% ipython --no-banner

In [1]: import numpy as np

In [2]: np.set_printoptions(precision=2, suppress=True, linewidth=120)

In [3]: feats = np.load("out5.npy")

In [4]: feats
Out[4]: 
array([[ 0.7, -1.2,  0.5, -2.8,  0. ,  1.1,  0.8],
       [-1. ,  1.4,  0.1, -1.1,  0.3,  0.1, -0.7],
       [ 0.3,  1.3, -2.5, -0.1, -0.7,  1.8, -0.4],
       [-0.4, -0.4,  0.5,  1.5,  0.1,  0.7,  1.4],
       [-0.6,  0.2, -0.2,  0.7,  2. , -0.3, -2.3],
       [-1.4,  1. ,  2.7,  0.2,  0.1, -1.1,  1.3]])

In [5]: np.count_nonzero(feats)
Out[5]: np.int64(41)

In [6]: np.linalg.svd(feats, compute_uv=False)
Out[6]: array([4.67, 4.02, 3.15, 2.63, 1.56, 0.23])

In [7]: np.unravel_index(np.abs(feats).argmax(), feats.shape)
Out[7]: (np.int64(0), np.int64(3))

In [8]: np.linalg.matrix_rank(feats)
Out[8]: np.int64(6)

In [9]: feats.sum(axis=0)
Out[9]: array([-2.4,  2.3,  1.1, -1.6,  1.8,  2.3,  0.1])

In [10]: feats - feats[0]
Out[10]: 
array([[ 0. ,  0. ,  0. ,  0. ,  0. ,  0. ,  0. ],
       [-1.7,  2.6, -0.4,  1.7,  0.3, -1. , -1.5],
       [-0.4,  2.5, -3. ,  2.7, -0.7,  0.7, -1.2],
       [-1.1,  0.8,  0. ,  4.3,  0.1, -0.4,  0.6],
       [-1.3,  1.4, -0.7,  3.5,  2. , -1.4, -3.1],
       [-2.1,  2.2,  2.2,  3. ,  0.1, -2.2,  0.5]])

In [11]: feats.mean(axis=0)
Out[11]: array([-0.4 ,  0.38,  0.18, -0.27,  0.3 ,  0.38,  0.02])

In [12]: feats.shape
Out[12]: (6, 7)

In [13]: np.diff(feats, axis=0)
Out[13]: 
array([[-1.7,  2.6, -0.4,  1.7,  0.3, -1. , -1.5],
       [ 1.3, -0.1, -2.6,  1. , -1. ,  1.7,  0.3],
       [-0.7, -1.7,  3. ,  1.6,  0.8, -1.1,  1.8],
       [-0.2,  0.6, -0.7, -0.8,  1.9, -1. , -3.7],
       [-0.8,  0.8,  2.9, -0.5, -1.9, -0.8,  3.6]])

In [14]: vec = np.array([1, 3, 2, 0, 0, 3, 2])

In [15]: h1 = np.maximum(feats @ vec, 0)

In [16]: h1
Out[16]: array([3. , 2.3, 3.8, 4.3, 0. , 6.3])

In [17]: np.maximum(feats @ (3 * vec), 0)
Out[17]: array([ 9. ,  6.9, 11.4, 12.9,  0. , 18.9])

In [18]: np.maximum(feats @ vec, 0) - np.maximum(-feats @ vec, 0)
Out[18]: array([ 3. ,  2.3,  3.8,  4.3, -5.9,  6.3])

In [19]: np.flatnonzero(h1 > 1e-9)
Out[19]: array([0, 1, 2, 3, 5])

In [20]: arr = np.load("sample18.npy")

In [21]: arr
Out[21]: 
array([[0, 1, 0, 0, 0, 0, 0, 0, 0, 0, 0],
       [0, 0, 0, 0, 0, 0, 0, 0, 0, 0, 2],
       [0, 0, 0, 0, 0, 0, 0, 0, 0, 2, 0],
       [0, 0, 0, 0, 0, 0, 0, 0, 0, 0, 0],
       [2, 0, 0, 0, 0, 0, 0, 0, 0, 0, 0],
       [0, 0, 0, 1, 0, 0, 0, 0, 0, 0, 0],
       [0, 0, 0, 0, 0, 0, 0, 0, 0, 0, 0],
       [0, 0, 0, 0, 0, 0, 1, 0, 0, 0, 0],
       [0, 0, 1, 0, 0, 0, 0, 0, 0, 0, 0],
       [0, 0, 0, 0, 1, 0, 0, 0, 0, 0, 0],
       [0, 0, 0, 0, 0, 0, 0, 0, 2, 0, 0]])

In [22]: np.round(np.linalg.norm(arr, 2) / np.linalg.norm(arr), 2)
Out[22]: np.float64(0.44)

In [23]: np.linalg.matrix_rank(arr, rtol=0.1)
Out[23]: np.int64(9)
